% ipython --no-banner

In [1]: import numpy as np

In [2]: import numpy.linalg as la

In [3]: np.set_printoptions(precision=2, suppress=True, linewidth=160)

In [4]: rng = np.random.default_rng(8837)

In [5]: A = np.eye(4, dtype=int)[rng.permutation(4)]

In [6]: print(A)
[[0 0 1 0]
 [0 0 0 1]
 [1 0 0 0]
 [0 1 0 0]]

In [7]: # row-stochastic, so 1 is an eigenvalue

In [8]: idx = rng.permutation(4)

In [9]: print(idx)
[3 0 2 1]

In [10]: M2 = A[idx][:, idx]

In [11]: print(M2)
[[0 0 0 1]
 [0 0 1 0]
 [0 1 0 0]
 [1 0 0 0]]

In [12]: print(np.sort(np.abs(la.eigvals(M2))))
[1. 1. 1. 1.]

In [13]: ev, evecs = la.eigh(A)

In [14]: vec = np.array([1, 2, 0, 1])

In [15]: print(np.round(evecs * np.abs(ev) @ evecs.T, 2) + 0)
[[1. 0. 0. 0.]
 [0. 1. 0. 0.]
 [0. 0. 1. 0.]
 [0. 0. 0. 1.]]

In [16]: print(vec @ A @ vec)
4

In [17]: print(la.eigvalsh(A[1:, 1:]))
[-1.  0.  1.]

In [18]: u = np.array([3, 1, 0, 0])

In [19]: M2 = A + np.outer(u, np.eye(4)[2])

In [20]: print(la.matrix_rank(M2 - A))
1

In [21]: print(la.matrix_rank(la.inv(M2) - la.inv(A), tol=1e-8))
1

In [22]: print(M2)
[[0. 0. 4. 0.]
 [0. 0. 1. 1.]
 [1. 0. 0. 0.]
 [0. 1. 0. 0.]]

In [23]: print(round(la.det(M2) / la.det(A), 2), round(float(1 + la.solve(A, u)[2]), 2))
4.0 4.0

In [24]: Q, evecs = la.qr(A[:, :1])[0], la.qr(A[:, 1:])[0]

In [25]: sig = la.svd(Q.T @ evecs, compute_uv=False)

In [26]: print(sig)
[0.]

In [27]: print(round(float(la.norm(Q @ Q.T - evecs @ evecs.T, 2)), 2))
1.0

In [28]: print(np.all(la.eigvalsh(A) > 0))
False

In [29]: M2 = np.array([[0, 2, 0, 0]])

In [30]: W0 = M2.T @ M2

In [31]: print(W0)
[[0 0 0 0]
 [0 4 0 0]
 [0 0 0 0]
 [0 0 0 0]]

In [32]: idx = rng.permutation(4)

In [33]: print(idx)
[1 3 2 0]

In [34]: M2 = W0[idx][:, idx]

In [35]: print(np.sort(np.abs(la.eigvals(M2))))
[0. 0. 0. 4.]

In [36]: print(M2)
[[4 0 0 0]
 [0 0 0 0]
 [0 0 0 0]
 [0 0 0 0]]

In [37]: print(round(float(la.det(M2)), 2), np.round(la.det(W0[idx]), 2))
0.0 0.0

In [38]: print(np.diag(M2))
[4 0 0 0]

In [39]: print(np.trace(M2))
4

In [40]: ev, evecs = la.eigh(W0)

In [41]: print(ev)
[0. 0. 0. 4.]

In [42]: left, sig, vt = la.svd(W0)

In [43]: print(np.argmax(sig[:-1] / (sig[1:] + 1e-6)) + 1)
1

In [44]: M2 = left[:, :1] @ np.diag(sig[:1]) @ vt[:1]

In [45]: print(round(float(la.norm(W0 - M2, 2)), 2), sig[1])
0.0 0.0

In [46]: print(la.matrix_rank(W0, rtol=0.05))
1

In [47]: print(np.abs(W0 - M2).max())
0.0

In [48]: print(round(float(la.norm(W0 - M2) / la.norm(W0)), 2))
0.0

In [49]: print(la.matrix_rank(M2))
1

In [50]: print(M2)
[[0. 0. 0. 0.]
 [0. 4. 0. 0.]
 [0. 0. 0. 0.]
 [0. 0. 0. 0.]]

In [51]: K = np.load("mat.npy")

In [52]: print(K)
[[ 2  0  0]
 [ 1  3  0]
 [ 1  2 -2]]

In [53]: def softmax(z):
    ...:     e = np.exp(z - z.max(axis=-1, keepdims=True))
    ...:     return e / e.sum(axis=-1, keepdims=True)
    ...: 

In [54]: print(softmax(K[2]))
[0.27 0.72 0.01]

In [55]: S = K @ K.T / np.sqrt(3)

In [56]: print(softmax(S))
[[0.61 0.19 0.19]
 [0.01 0.84 0.15]
 [0.01 0.24 0.75]]

In [57]: t = np.radians(135)

In [58]: R = np.eye(3)

In [59]: R[0, 0] = R[1, 1] = np.cos(t)

In [60]: R[0, 1], R[1, 0] = -np.sin(t), np.sin(t)

In [61]: print(R)
[[-0.71 -0.71  0.  ]
 [ 0.71 -0.71  0.  ]
 [ 0.    0.    1.  ]]

In [62]: M2 = K @ R.T

In [63]: print(np.allclose(la.norm(K, axis=1), la.norm(M2, axis=1)))
True

In [64]: print(la.svd(K, compute_uv=False), la.svd(M2, compute_uv=False))
[4.14 1.84 1.57] [4.14 1.84 1.57]

In [65]: u = np.array([-2, -1, 1])

In [66]: M2 = K + np.outer(u, np.eye(3)[1])

In [67]: print(la.matrix_rank(la.inv(M2) - la.inv(K), tol=1e-8))
1

In [68]: ev, evecs = la.eig(K)

In [69]: print(np.sort(la.eigvals(K @ K)))
[4. 4. 9.]

In [70]: print(np.prod(ev))
-12.0

In [71]: print(np.sort(la.eigvals(K.T)))
[-2.  2.  3.]

In [72]: data = np.load("sample0.npy")

In [73]: print(data)
[[ 0.7 -0.9  1.9]
 [ 0.8 -0.6  1.9]
 [-2.1  0.4 -0.1]
 [ 0.4 -0.5  0.2]
 [ 0.3  0.4  1.3]
 [ 3.5  6.5  4.5]
 [-0.6  0.6  0.8]
 [ 0.7  1.1  1.7]
 [-1.4  0.7  0.3]
 [ 0.   1.   0.6]
 [ 0.3  0.4 -0.5]
 [-1.4  1.   0.1]
 [ 0.1  0.9 -0.4]
 [-0.1  1.5  0.8]]

In [74]: vec = np.array([1, 2, -1])

In [75]: print(la.norm(data @ vec) <= la.norm(data, 2) * la.norm(vec) + 1e-9)
True

In [76]: print(data @ np.eye(3)[1])
[-0.9 -0.6  0.4 -0.5  0.4  6.5  0.6  1.1  0.7  1.   0.4  1.   0.9  1.5]

In [77]: print(np.einsum("ij,j->i", data, vec))
[-3.  -2.3 -1.2 -0.8 -0.2 12.  -0.2  1.2 -0.3  1.4  1.6  0.5  2.3  2.1]

In [78]: print(data * vec)
[[ 0.7 -1.8 -1.9]
 [ 0.8 -1.2 -1.9]
 [-2.1  0.8  0.1]
 [ 0.4 -1.  -0.2]
 [ 0.3  0.8 -1.3]
 [ 3.5 13.  -4.5]
 [-0.6  1.2 -0.8]
 [ 0.7  2.2 -1.7]
 [-1.4  1.4 -0.3]
 [ 0.   2.  -0.6]
 [ 0.3  0.8  0.5]
 [-1.4  2.  -0.1]
 [ 0.1  1.8  0.4]
 [-0.1  3.  -0.8]]

In [79]: print(data @ (2 * vec))
[-6.  -4.6 -2.4 -1.6 -0.4 24.  -0.4  2.4 -0.6  2.8  3.2  1.   4.6  4.2]

In [80]: print(data @ np.ones(3))
[ 1.7  2.1 -1.8  0.1  2.  14.5  0.8  3.5 -0.4  1.6  0.2 -0.3  0.6  2.2]

In [81]: vec = np.array([-1, 0, 2])

In [82]: y = data @ vec

In [83]: print(np.round(la.lstsq(data, y)[0], 2) + 0)
[-1.  0.  2.]

In [84]: print(np.round(la.pinv(data) @ data, 2) + 0)
[[1. 0. 0.]
 [0. 1. 0.]
 [0. 0. 1.]]

In [85]: y = y + 0.3 * rng.normal(size=14)

In [86]: print(y)
[ 2.58  2.92  2.39 -0.3   1.9   5.13  2.56  2.35  2.12  0.85 -1.11  1.07 -0.3   1.34]

In [87]: c, *_ = la.lstsq(data, y)

In [88]: print(c.round())
[-1.  0.  2.]

In [89]: print(c)
[-1.02  0.06  1.82]

In [90]: M2 = np.c_[data[:, :1] @ np.array([[-2]]), np.array([2, 0, 2, -3, -1, 3, -3, 1, 3, 2, 0, -3, 0, 3])]

In [91]: print(M2)
[[-1.4  2. ]
 [-1.6  0. ]
 [ 4.2  2. ]
 [-0.8 -3. ]
 [-0.6 -1. ]
 [-7.   3. ]
 [ 1.2 -3. ]
 [-1.4  1. ]
 [ 2.8  3. ]
 [ 0.   2. ]
 [-0.6  0. ]
 [ 2.8 -3. ]
 [-0.2  0. ]
 [ 0.2  3. ]]

In [92]: print(la.norm(la.qr(data)[0].T @ M2, axis=0) ** 2 / ((M2 ** 2).sum(axis=0) + 1e-12))
[1.  0.2]

In [93]: print(la.matrix_rank(M2))
2

In [94]: left, sig, vt = la.svd(data, full_matrices=False)

In [95]: print(np.allclose(left * sig @ vt, data))
True

In [96]: print(left.shape, sig.shape, vt.shape)
(14, 3) (3,) (3, 3)

In [97]: print(np.round(left.T @ left, 2) + 0)
[[1. 0. 0.]
 [0. 1. 0.]
 [0. 0. 1.]]

In [98]: print(np.abs(left[:, 0]).round(6).argmax())
5

In [99]: print(np.cumsum(sig ** 2) / np.sum(sig ** 2))
[0.79 0.93 1.  ]

In [100]: print(round(float(np.sqrt((sig ** 2).sum())), 2), round(float(la.norm(data)), 2))
10.41 10.41

In [101]: print(np.round(left.T @ data @ vt.T, 2) + 0)
[[9.27 0.   0.  ]
 [0.   3.86 0.  ]
 [0.   0.   2.78]]

In [102]: print(sig)
[9.27 3.86 2.78]

In [103]: hat = data @ la.solve(data.T @ data, data.T)

In [104]: print(np.round(la.eigvalsh(hat), 2) + 0)
[0. 0. 0. 0. 0. 0. 0. 0. 0. 0. 0. 1. 1. 1.]

In [105]: print(hat @ data[:, 1])
[-0.9 -0.6  0.4 -0.5  0.4  6.5  0.6  1.1  0.7  1.   0.4  1.   0.9  1.5]

In [106]: print(np.diag(hat))
[0.39 0.33 0.37 0.03 0.09 0.9  0.11 0.1  0.22 0.03 0.06 0.23 0.08 0.07]

In [107]: feats = 0.9 ** np.abs(np.subtract.outer(np.arange(3), np.arange(3)))

In [108]: print(feats)
[[1.   0.9  0.81]
 [0.9  1.   0.9 ]
 [0.81 0.9  1.  ]]

In [109]: idx = rng.permutation(3)

In [110]: M2 = feats[:, idx] * rng.choice([-1, 1], 3)

In [111]: print(M2)
[[ 0.81  1.   -0.9 ]
 [ 0.9   0.9  -1.  ]
 [ 1.    0.81 -0.9 ]]

In [112]: left, _, vt = la.svd(feats.T @ M2)

In [113]: print(np.round(la.lstsq(feats, M2)[0], 2) + 0)
[[ 0.  1.  0.]
 [ 0.  0. -1.]
 [ 1.  0.  0.]]

In [114]: print(np.round(left @ vt, 2) + 0)
[[ 0.  1.  0.]
 [ 0.  0. -1.]
 [ 1.  0.  0.]]

In [115]: ev, evecs = la.eigh(feats)

In [116]: vec = np.array([-1, -1, 1])

In [117]: print(vec @ feats @ vec)
1.38

In [118]: print(np.abs(feats).sum(axis=1).max(), np.round(np.abs(ev).max(), 2))
2.8 2.74

In [119]: print(np.round(vec @ feats @ vec / (vec @ vec), 2), round(float(ev[0]), 2), round(float(ev[-1]), 2))
0.46 0.07 2.74

In [120]: print((np.sign(evecs[:, -1].round(6)) == np.sign(evecs[0, -1].round(6))).astype(int))
[1 1 1]

In [121]: print(la.eigvalsh(feats[1:, 1:]))
[0.1 1.9]

In [122]: print(evecs * np.sqrt(ev) @ evecs.T)
[[0.8  0.47 0.37]
 [0.47 0.75 0.47]
 [0.37 0.47 0.8 ]]

In [123]: vec = np.array([0, -3, 1])

In [124]: h = np.maximum(feats @ vec, 0)

In [125]: print(h)
[0. 0. 0.]

In [126]: print(feats * (h > 1e-9)[:, None])
[[0. 0. 0.]
 [0. 0. 0.]
 [0. 0. 0.]]

In [127]: u = np.array([0, 0, 1])

In [128]: g = np.array([9, 4, 8])

In [129]: J = np.outer(u, g)

In [130]: print(J)
[[0 0 0]
 [0 0 0]
 [9 4 8]]

In [131]: print(np.argsort(-la.norm(W0, axis=0).round(6), kind="stable")[:3])
[1 0 2]

In [132]: print(np.round(la.norm(W0, 2) / la.norm(W0), 2))
1.0

In [133]: print(la.matrix_rank(W0, rtol=0.1))
1

In [134]: print(np.abs(np.diag(la.qr(J)[1])) > 1e-9)
[ True False False]

In [135]: print(softmax(10 * J[0]))
[0.33 0.33 0.33]

In [136]: print(softmax(J[0]))
[0.33 0.33 0.33]

In [137]: S = J @ J.T / np.sqrt(3)

In [138]: print(softmax(S).round(6).argmax(axis=1))
[0 0 2]

In [139]: print(softmax(S)[0] @ J)
[3.   1.33 2.67]

In [140]: mat = np.loadtxt("dump.csv", delimiter=",")

In [141]: print(mat)
[[ -0.08  -0.75  10.21]
 [ -1.87  -1.01 -34.73]
 [ -0.62   2.27  19.78]
 [ -0.22  -1.62 -29.95]
 [  1.37   5.55  10.95]
 [ -0.28   3.95  26.22]
 [  0.08   0.35   2.05]
 [  0.16  -5.32  13.57]
 [  0.06   3.67   4.14]
 [ -0.19   1.85  13.51]
 [ -1.02  -5.99  11.61]
 [  0.59  -8.87  -2.4 ]
 [ -1.3    1.18  -5.27]
 [ -0.53   1.71  -2.8 ]
 [ -0.38   5.26 -25.07]
 [ -1.29  -7.52  12.84]
 [  0.25  -3.53  26.48]
 [ -0.46   4.43  19.25]
 [ -0.26  -3.52 -25.83]
 [  1.8   -1.01   9.1 ]
 [ -1.17   2.84  -6.4 ]
 [ -0.04  -6.3    9.31]
 [  2.68   5.25  11.5 ]]

In [142]: # column 2 dominates

In [143]: idx = mat[:, 2] > np.median(mat[:, 2])

In [144]: u = mat[idx].mean(axis=0) - mat[~idx].mean(axis=0)

In [145]: print(round(float((((mat - mat.mean(axis=0)) @ u > 0) == idx).mean()), 2))
0.87

In [146]: print(((mat - mat.mean(axis=0)) @ u > 0).astype(int))
[1 0 1 0 1 1 0 1 1 1 1 0 0 0 0 1 1 1 0 1 0 1 1]

In [147]: print(np.argsort(-np.abs(u).round(6), kind="stable"))
[2 1 0]

In [148]: F = np.load("case12.npy")

In [149]: print(F)
[[2 0 0]
 [0 2 0]
 [0 0 2]]

In [150]: L = la.cholesky(F)

In [151]: print(round(float(np.prod(np.diag(L)) ** 2), 2), np.round(la.det(F), 2))
8.0 8.0

In [152]: print(F / np.sqrt(np.outer(np.diag(F), np.diag(F))))
[[1. 0. 0.]
 [0. 1. 0.]
 [0. 0. 1.]]

In [153]: print(la.eigvalsh(F).min() > 0)
True

In [154]: print(L @ L.T)
[[2. 0. 0.]
 [0. 2. 0.]
 [0. 0. 2.]]

In [155]: print(L)
[[1.41 0.   0.  ]
 [0.   1.41 0.  ]
 [0.   0.   1.41]]

In [156]: print(np.diag(L) ** 2)
[2. 2. 2.]
